>>> import numpy as np
>>> from numpy import linalg as LA
>>> np.set_printoptions(precision=3, suppress=True, linewidth=120)
>>> arr = np.load("layer7.npy")
>>> print(arr)
[[ 0.822  0.226  0.142 -0.275]
 [ 0.226  0.063  0.057 -0.066]
 [ 0.142  0.057  0.802  0.368]
 [-0.275 -0.066  0.368  0.314]]
>>> w, vecs = LA.eigh(arr)
>>> print((w > 1e-8).sum(), (w < -1e-8).sum())
2 0
>>> print(np.round(w.sum(), 3), round(np.trace(arr), 3))
2.0 2.0
>>> print(np.round(vecs.T @ vecs, 3) + 0)
[[1. 0. 0. 0.]
 [0. 1. 0. 0.]
 [0. 0. 1. 0.]
 [0. 0. 0. 1.]]
>>> print(np.round(LA.svd(arr, compute_uv=False), 3) + 0)
[1. 1. 0. 0.]
>>> print([round(float(x), 3) for x in LA.svd(arr, compute_uv=False)[:3]])
[1.0, 1.0, 0.0]
>>> print(round(float(LA.norm(arr, 2) / LA.norm(arr)), 3))
0.707
>>> x = np.array([-1, -1, -2, 0])
>>> print(LA.eigvalsh(2 * arr - np.eye(4)))
[-1. -1.  1.  1.]
>>> print(arr @ arr @ x)
[-1.331 -0.403 -1.802 -0.396]
>>> data = np.array([[0.0, 1.0, -1.0, 2.0],
...     [1.0, 0.0, 0.0, 0.0],
...     [-1.0, 0.0, 0.0, 0.0],
...     [2.0, 0.0, 0.0, 0.0]])
>>> print(data)
[[ 0.  1. -1.  2.]
 [ 1.  0.  0.  0.]
 [-1.  0.  0.  0.]
 [ 2.  0.  0.  0.]]
>>> w, vecs = LA.eigh(data)
>>> x = np.array([0, 1, 1, 1])
>>> print(np.round(vecs * np.abs(w) @ vecs.T, 3) + 0)
[[ 2.449  0.     0.     0.   ]
 [ 0.     0.408 -0.408  0.816]
 [ 0.    -0.408  0.408 -0.816]
 [ 0.     0.816 -0.816  1.633]]
>>> print((np.sign(vecs[:, -1].round(6)) == np.sign(vecs[0, -1].round(6))).astype(int))
[1 1 0 1]
>>> print(vecs * np.maximum(w, 0) @ vecs.T)
[[ 1.225  0.5   -0.5    1.   ]
 [ 0.5    0.204 -0.204  0.408]
 [-0.5   -0.204  0.204 -0.408]
 [ 1.     0.408 -0.408  0.816]]
>>> print(np.abs(data).sum(axis=1).max(), round(float(np.abs(w).max()), 3))
4.0 2.449
>>> print(x @ data @ x / (x @ x), round(w[0], 3), round(w[-1], 3))
0.0 -2.449 2.449
>>> print(round(float(LA.eigvalsh(data).min()), 3))
-2.449
>>> print([round(float(LA.det(data[:i, :i])), 2) + 0 for i in range(1, 5)])
[0.0, -1.0, 0.0, 0.0]
>>> print(np.all(LA.eigvalsh(data) > 0))
False
>>> rk = LA.matrix_rank(data)
>>> print(rk)
2
>>> ns = LA.svd(data)[2][rk:].T
>>> print([int(LA.matrix_rank(np.delete(data, i, axis=0))) for i in range(4)])
[1, 2, 2, 2]
>>> print(ns.shape)
(4, 2)
>>> F = np.load("x.npy")
>>> print(F)
[[ 0  0  3  0]
 [ 0  0  0 -1]
 [ 0 -2 -3  0]]
>>> print(round(LA.norm(F) ** 2 / LA.norm(F, 2) ** 2, 3))
1.138
>>> print(LA.norm(F, axis=1))
[3.    1.    3.606]
>>> print(round(float(LA.norm(F, 1)), 3), round(LA.norm(F, np.inf), 3))
6.0 5.0
>>> print(F[2] @ F[0])
-9
>>> print(round(LA.norm(F, 2), 3))
4.497
>>> print(LA.norm(F, axis=0))
[0.    2.    4.243 1.   ]
>>> f, v = F[1], F[2]
>>> print(f @ f)
1
>>> p = (f @ v) / (f @ f) * f
>>> print(round(float(LA.norm(f + v) ** 2 + LA.norm(f - v) ** 2), 3))
28.0
>>> print(p)
[ 0.  0.  0. -0.]
>>> print(v - p)
[ 0. -2. -3.  0.]
>>> print((v - p) @ f)
0.0
>>> print(np.outer(f, v))
[[0 0 0 0]
 [0 0 0 0]
 [0 0 0 0]
 [0 2 3 0]]
>>> rng = np.random.default_rng(971)
>>> other = F + rng.integers(-2, 3, (3, 1)) @ rng.integers(-2, 3, (1, 4))
>>> print(other)
[[-1  1  3  2]
 [-2  2  0  3]
 [-1 -1 -3  2]]
>>> print(other - F)
[[-1  1  0  2]
 [-2  2  0  4]
 [-1  1  0  2]]
>>> print(np.abs(other - F).sum(axis=1))
[4 8 4]
>>> M = np.array([[-7.0, 4.0, 0.0, 0.0],
...     [4.0, -9.0, 4.0, 0.0],
...     [0.0, 4.0, -9.0, 4.0],
...     [0.0, 0.0, 4.0, -8.0]])
>>> print(np.all(LA.eigvalsh(M) > 0))
False
>>> U, sv, Vh = LA.svd(data)
>>> print(np.argmax(sv[:-1] / (sv[1:] + 1e-6)) + 1)
2
>>> other = U[:, :2] @ np.diag(sv[:2]) @ Vh[:2]
>>> print(round(float(LA.norm(data - other, 2)), 3), round(sv[2], 3))
0.0 0.0
>>> print(round(np.abs(data - other).max(), 3))
0.0
>>> print(round(float(LA.norm(data - other) / LA.norm(data)), 3))
0.0
>>> w, vecs = LA.eig(M)
>>> print(np.round(np.prod(w), 3))
1736.0
>>> print(w)
[-15.113 -10.458  -2.037  -5.391]
>>> K = np.array([[3.0, -1.0, 0.0], [-1.0, 1.0, -1.0], [0.0, -1.0, 3.0]])
>>> print(np.allclose(K, K.T))
True
>>> print(round(float(LA.det(K)), 3))
3.0
>>> other = K / LA.norm(K, axis=1, keepdims=True)
>>> G = other @ other.T
>>> print(G[0])
[ 1.   -0.73  0.1 ]
>>> print(LA.norm(other, axis=1))
[1. 1. 1.]
>>> print(G)
[[ 1.   -0.73  0.1 ]
 [-0.73  1.   -0.73]
 [ 0.1  -0.73  1.  ]]
>>> q, vecs = LA.qr(K[:, :1])[0], LA.qr(K[:, 1:])[0]
>>> sv = LA.svd(q.T @ vecs, compute_uv=False)
>>> print(np.round(LA.norm(q @ q.T - vecs @ vecs.T, 2), 3))
1.0
>>> print(sv)
[0.967]
>>> m1 = np.loadtxt("block5.csv", delimiter=",")
>>> print(m1)
[[ 1.968  2.869 -3.104]
 [ 1.994  2.971 -2.77 ]
 [ 1.891  3.02  -3.117]
 [ 2.019  2.861 -3.052]
 [ 1.881  3.039 -3.045]
 [-2.96  -1.861  2.932]
 [-3.074 -1.971  2.756]
 [-3.001 -1.903  3.088]
 [-2.978 -1.965  2.862]
 [-2.855 -2.096  3.047]
 [ 1.054 -2.002 -1.91 ]
 [ 1.002 -2.051 -2.124]
 [ 1.056 -2.074 -1.93 ]
 [ 0.904 -2.109 -1.919]
 [ 1.127 -1.977 -2.051]]
>>> ang = np.radians(143)
>>> r_ = np.eye(3)
>>> r_[0, 0] = r_[2, 2] = np.cos(ang)
>>> r_[0, 2], r_[2, 0] = -np.sin(ang), np.sin(ang)
>>> print(r_)
[[-0.799  0.    -0.602]
 [ 0.     1.     0.   ]
 [ 0.602  0.    -0.799]]
>>> other = m1 @ r_.T
>>> print(LA.svd(m1, compute_uv=False), LA.svd(other, compute_uv=False))
[14.601  6.718  1.603] [14.601  6.718  1.603]
>>> print(np.abs(other - m1).max(axis=0))
[3.87 0.   7.36]
>>> print(np.allclose(LA.norm(m1, axis=1), LA.norm(other, axis=1)))
True
>>> G = np.cov(m1, rowvar=False)
>>> print(np.polyfit(m1[:, 0], m1[:, 1], 1))
[ 0.691 -0.351]
>>> print(LA.eigvalsh(G)[::-1])
[15.133  2.85   0.011]
>>> print(G)
[[ 4.9    3.386 -5.947]
 [ 3.386  5.847 -4.046]
 [-5.947 -4.046  7.247]]
>>> print(np.corrcoef(m1.T))
[[ 1.     0.633 -0.998]
 [ 0.633  1.    -0.622]
 [-0.998 -0.622  1.   ]]
>>> print(m1.std(axis=0))
[2.138 2.336 2.601]
>>> print(np.round(np.corrcoef(m1[:, 0], m1[:, 1])[0, 1], 3))
0.633
>>> print(np.argsort(-m1.std(axis=0).round(6), kind="stable"))
[2 1 0]
>>> print(np.argwhere(np.triu(np.abs(np.corrcoef(m1.T)) > 0.8, 1)))
[[0 2]]
>>> other = np.c_[m1[:, :1] @ np.array([[-5]]), np.array([3, 1, 2, 2, -3, -3, -2, 0, 3, 3, -2, -3, 1, 2, -1])]
>>> print(other)
[[ -9.84    3.   ]
 [ -9.97    1.   ]
 [ -9.455   2.   ]
 [-10.095   2.   ]
 [ -9.405  -3.   ]
 [ 14.8    -3.   ]
 [ 15.37   -2.   ]
 [ 15.005   0.   ]
 [ 14.89    3.   ]
 [ 14.275   3.   ]
 [ -5.27   -2.   ]
 [ -5.01   -3.   ]
 [ -5.28    1.   ]
 [ -4.52    2.   ]
 [ -5.635  -1.   ]]
>>> print(np.round(LA.lstsq(m1, other[:, 0])[0], 3) + 0)
[-5.  0.  0.]
>>> print(LA.matrix_rank(other))
2
>>> print(LA.norm(LA.qr(m1)[0].T @ other, axis=0) ** 2 / ((other ** 2).sum(axis=0) + 1e-12))
[1.    0.061]
>>> X = np.array([[-1, -5, -1], [-4, -2, -2], [0, 5, -4]])
>>> print(X)
[[-1 -5 -1]
 [-4 -2 -2]
 [ 0  5 -4]]
>>> print(np.einsum("ii->", X))
-7
>>> q = X.astype(float).copy()
>>> for j in range(3):
...     q[:, j] -= q[:, :j] @ (q[:, :j].T @ q[:, j])
...     q[:, j] /= LA.norm(q[:, j])
... 
>>> print(q)
[[-0.243 -0.638 -0.731]
 [-0.97   0.16   0.183]
 [ 0.     0.753 -0.658]]
>>> print(np.round(q.T @ X, 3) + 0)
[[ 4.123  3.153  2.183]
 [ 0.     6.638 -2.694]
 [ 0.     0.     2.996]]
>>> mat = np.load("mat.npy")
>>> print(mat)
[[0.2   0.6   0.2  ]
 [0.143 0.143 0.714]
 [0.    0.556 0.444]]
>>> other = mat / LA.norm(mat, axis=1, keepdims=True)
>>> G = other @ other.T
>>> print((np.abs(G) > 0.9).astype(int))
[[1 0 0]
 [0 1 0]
 [0 0 1]]
>>> print((G - 2 * np.eye(3)).round(6).argmax(axis=1))
[2 2 0]
>>> print(LA.matrix_power(mat, 2))
[[0.126 0.317 0.557]
 [0.049 0.503 0.448]
 [0.08  0.326 0.594]]
>>> print(np.sort(np.abs(LA.eigvals(mat)))[::-1])
[1.    0.423 0.21 ]
>>> print(mat @ np.ones(3))
[1. 1. 1.]
>>> print(mat.sum(axis=1))
[1. 1. 1.]
>>> p = np.eye(3)[0]
>>> for _ in range(3):
...     p = p @ mat
...     print(p.round(3))
... 
[0.2 0.6 0.2]
[0.126 0.317 0.557]
[0.07  0.431 0.499]
>>> other = LA.inv(mat)
>>> print((np.abs(other) > 1e-9).astype(int))
[[1 1 1]
 [1 1 1]
 [1 1 1]]
>>> print(other)
[[ 3.752  1.746 -4.498]
 [ 0.714 -0.999  1.285]
 [-0.894  1.251  0.643]]
>>> print(np.allclose(other, mat.T))
False
>>> print(round(float(LA.det(mat) * LA.det(other)), 3))
1.0
>>> print(LA.matrix_power(mat, 4))
[[0.076 0.381 0.543]
 [0.066 0.415 0.519]
 [0.073 0.383 0.543]]
>>> print(np.allclose(mat, mat.T))
False
>>> print(np.allclose(mat @ mat.T, mat.T @ mat))
False
>>> print((mat + mat.T) / 2)
[[0.2   0.371 0.1  ]
 [0.371 0.143 0.635]
 [0.1   0.635 0.444]]
>>> print(np.round(LA.det(mat), 3))
-0.089
>>> print((mat - mat.T) / 2)
[[ 0.     0.228  0.1  ]
 [-0.228  0.     0.079]
 [-0.1   -0.079  0.   ]]
>>> print(round(np.trace(mat), 3))
0.787
